$ python3 -q
>>> import numpy as np
>>> np.set_printoptions(suppress=True, linewidth=160)
>>> def tidy(a):
...     return np.round(a, 2) + 0
... 
>>> E = np.load("data.npy")
>>> E
array([[-0.18, 11.34,  9.23],
       [ 0.46,  9.1 ,  8.97],
       [-0.73, 10.63,  8.52],
       [ 0.09,  8.76,  8.22],
       [ 0.29,  9.32,  8.93],
       [ 1.01, 11.47,  8.36],
       [-0.29,  8.53,  9.8 ],
       [-0.22,  8.92,  9.63],
       [-1.23, 10.01,  7.86],
       [-0.89,  9.12,  7.97],
       [-1.56,  8.37,  8.39],
       [ 0.4 ,  7.12,  9.02],
       [ 1.92,  9.05,  8.98],
       [-0.51,  9.63, 10.23],
       [ 0.42,  9.08, 10.01],
       [-0.81,  9.7 ,  6.78],
       [-3.98,  7.68,  7.67],
       [ 0.28, 10.11,  7.94],
       [ 2.67,  9.19,  8.91],
       [ 0.37,  8.84,  8.86],
       [-0.2 , 10.69,  9.25],
       [-0.12,  8.88,  8.24],
       [ 0.69,  7.81,  9.81],
       [ 0.12,  9.44,  9.09],
       [-0.31,  8.55,  9.28]])
>>> Xs = E - E.mean(axis=0)
>>> U, sv, Vt = np.linalg.svd(Xs, full_matrices=False)
>>> np.abs(U[:, 0]).argmax()
np.int64(16)
>>> tidy(sv)
array([6.31, 5.16, 3.37])
>>> tidy(Xs.mean(axis=0))
array([0., 0., 0.])
>>> tidy(np.abs(Vt[-1]))
array([0.38, 0.26, 0.89])
>>> np.abs(Vt[0]).argmax()
np.int64(0)
>>> np.linalg.matrix_rank(Xs)
np.int64(3)
>>> tidy(sv ** 2 / (sv ** 2).sum())
array([0.51, 0.34, 0.15])
>>> np.searchsorted(np.cumsum(sv ** 2) / (sv ** 2).sum(), 0.9) + 1
np.int64(3)
>>> tidy((sv ** 2).sum() ** 2 / (sv ** 4).sum())
np.float64(2.5)
>>> (np.sign(U[:, 0]) == np.sign(U[0, 0])).astype(int)
array([1, 1, 0, 0, 1, 1, 0, 1, 0, 0, 0, 0, 1, 1, 1, 0, 0, 1, 1, 1, 1, 0, 1, 1, 0])
>>> U, sv, Vt = np.linalg.svd(E)
>>> np.argmax(sv[:-1] / (sv[1:] + 1e-6)) + 1
np.int64(1)
>>> A2 = U[:, :1] @ np.diag(sv[:1]) @ Vt[:1]
>>> np.linalg.matrix_rank(A2)
np.int64(1)
>>> tidy(np.abs(E - A2).max())
np.float64(3.93)
>>> q, R = np.linalg.qr(E)
>>> tidy(R)
array([[  5.96,  -2.76,  -1.94],
       [  0.  , -46.47, -43.63],
       [  0.  ,   0.  ,   6.61]])
>>> tidy(np.trace(q @ q.T))
np.float64(3.0)
>>> np.allclose(R.T @ R, E.T @ E)
True
>>> tidy(q @ R)
array([[-0.18, 11.34,  9.23],
       [ 0.46,  9.1 ,  8.97],
       [-0.73, 10.63,  8.52],
       [ 0.09,  8.76,  8.22],
       [ 0.29,  9.32,  8.93],
       [ 1.01, 11.47,  8.36],
       [-0.29,  8.53,  9.8 ],
       [-0.22,  8.92,  9.63],
       [-1.23, 10.01,  7.86],
       [-0.89,  9.12,  7.97],
       [-1.56,  8.37,  8.39],
       [ 0.4 ,  7.12,  9.02],
       [ 1.92,  9.05,  8.98],
       [-0.51,  9.63, 10.23],
       [ 0.42,  9.08, 10.01],
       [-0.81,  9.7 ,  6.78],
       [-3.98,  7.68,  7.67],
       [ 0.28, 10.11,  7.94],
       [ 2.67,  9.19,  8.91],
       [ 0.37,  8.84,  8.86],
       [-0.2 , 10.69,  9.25],
       [-0.12,  8.88,  8.24],
       [ 0.69,  7.81,  9.81],
       [ 0.12,  9.44,  9.09],
       [-0.31,  8.55,  9.28]])
>>> tidy(np.abs(np.diag(R)))
array([ 5.96, 46.47,  6.61])
>>> Xs = (E - E.mean(axis=0)) / E.std(axis=0)
>>> np.argwhere(np.abs(Xs) > 2)
array([[ 0,  1],
       [ 5,  1],
       [11,  1],
       [15,  2],
       [16,  0],
       [18,  0]])
>>> coef = np.linalg.lstsq(np.delete(Xs, 0, axis=1), Xs[:, 0])[0]
>>> np.abs(coef).argmax()
np.int64(1)
>>> tidy(coef)
array([0.21, 0.4 ])
>>> tidy(1 - np.var(Xs[:, 0] - np.delete(Xs, 0, axis=1) @ coef))
np.float64(0.18)
>>> data = np.loadtxt("mat.csv", delimiter=",")
>>> tidy(data)
array([[-0.33,  0.56, -0.76],
       [-0.8 , -0.6 , -0.09],
       [-0.51,  0.58,  0.64]])
>>> # columns are unit length and at right angles
>>> def softmax(z):
...     e = np.exp(z - z.max(axis=-1, keepdims=True))
...     return e / e.sum(axis=-1, keepdims=True)
... 
>>> tidy(softmax(10 * data[1]))
array([0.  , 0.01, 0.99])
>>> tidy(softmax(data[1]))
array([0.24, 0.29, 0.48])
>>> tidy(softmax(data).sum(axis=1))
array([1., 1., 1.])
>>> S = data @ data.T / np.sqrt(3)
>>> softmax(S).round(6).argmax(axis=1)
array([0, 1, 2])
>>> tidy(softmax(S + np.triu(np.full(S.shape, -np.inf), 1)))
array([[1.  , 0.  , 0.  ],
       [0.36, 0.64, 0.  ],
       [0.26, 0.26, 0.47]])
>>> tidy(softmax(S))
array([[0.47, 0.26, 0.26],
       [0.26, 0.47, 0.26],
       [0.26, 0.26, 0.47]])
>>> tidy(softmax(S)[1] @ data)
array([-0.6 ,  0.02, -0.08])
